% python3 -q
>>> import numpy as np
>>> np.set_printoptions(precision=3, suppress=True, linewidth=100)
>>> E = np.load("arr.npy")
>>> E
array([[  3.593,   6.135,   3.84 ,  -1.289,  -4.105,  17.9  ],
       [-11.01 ,  10.774,  -5.244,  -2.908,  -5.641,   4.782],
       [ 19.007,  -0.61 ,  -5.357, -10.051, -15.84 , -10.849],
       [  0.568,   9.018,   5.063,  -3.563,  -3.375,  19.218],
       [  0.915,   8.112,   2.981,  -3.903,  -5.827,  19.368],
       [  2.776,   8.798,   3.893,  -3.761,  -6.534,  20.179],
       [  2.726,   8.682,   3.326,  -4.974,  -5.361,  18.832],
       [-13.76 ,  10.815,  -3.129,  -1.961,  -7.195,   5.236],
       [ 18.206,  -1.117,  -3.475, -10.579, -18.243, -13.328],
       [  1.071,   7.893,   4.685,  -4.934,  -5.033,  18.907],
       [ 19.488,  -1.003,  -4.482,  -9.407, -15.49 , -12.114],
       [ 19.428,  -1.893,  -5.289, -11.519, -17.551, -12.727],
       [ 18.102,  -1.09 ,  -4.587, -11.373, -15.37 , -13.736],
       [-11.336,   9.506,  -2.689,  -4.729,  -7.623,   3.565],
       [-12.79 ,  10.168,  -2.945,  -3.714,  -5.618,   5.454],
       [  2.922,   8.941,   2.083,  -3.872,  -3.865,  19.614],
       [-14.376,  11.598,  -5.948,  -3.573,  -6.155,   7.354],
       [-14.63 ,   8.299,  -4.578,  -3.129,  -7.114,   5.597],
       [-11.391,  10.423,  -3.788,  -4.172,  -7.703,   3.865],
       [-13.597,   9.502,  -4.767,  -2.554,  -6.979,   5.709],
       [ 19.963,   0.322,  -4.204,  -9.992, -15.57 , -13.297],
       [-13.865,  12.445,  -4.051,  -3.753,  -6.639,   5.775],
       [ 18.026,  -0.194,  -3.482, -10.44 , -16.794, -12.93 ],
       [  1.205,   8.784,   4.558,  -4.458,  -2.013,  18.833],
       [ 18.245,  -1.572,  -5.408,  -8.53 , -17.512, -13.827]])
>>> ang = np.radians(36)
>>> r_ = np.eye(6)
>>> r_[0, 0] = r_[2, 2] = np.cos(ang)
>>> r_[0, 2], r_[2, 0] = -np.sin(ang), np.sin(ang)
>>> r_
array([[ 0.809,  0.   , -0.588,  0.   ,  0.   ,  0.   ],
       [ 0.   ,  1.   ,  0.   ,  0.   ,  0.   ,  0.   ],
       [ 0.588,  0.   ,  0.809,  0.   ,  0.   ,  0.   ],
       [ 0.   ,  0.   ,  0.   ,  1.   ,  0.   ,  0.   ],
       [ 0.   ,  0.   ,  0.   ,  0.   ,  1.   ,  0.   ],
       [ 0.   ,  0.   ,  0.   ,  0.   ,  0.   ,  1.   ]])
>>> M2 = E @ r_.T
>>> np.allclose(np.linalg.norm(E, axis=1), np.linalg.norm(M2, axis=1))
True
>>> np.allclose(E @ E.T, M2 @ M2.T)
True
>>> np.linalg.svd(E, compute_uv=False), np.linalg.svd(M2, compute_uv=False)
(array([90.888, 66.741, 44.818,  5.307,  5.21 ,  3.773]), array([90.888, 66.741, 44.818,  5.307,  5.21 ,  3.773]))
>>> np.abs(M2 - E).max(axis=0)
array([ 6.242,  0.   , 12.537,  0.   ,  0.   ,  0.   ])
>>> np.round(np.linalg.det(r_), 3), round(np.trace(r_), 3)
(np.float64(1.0), np.float64(5.618))
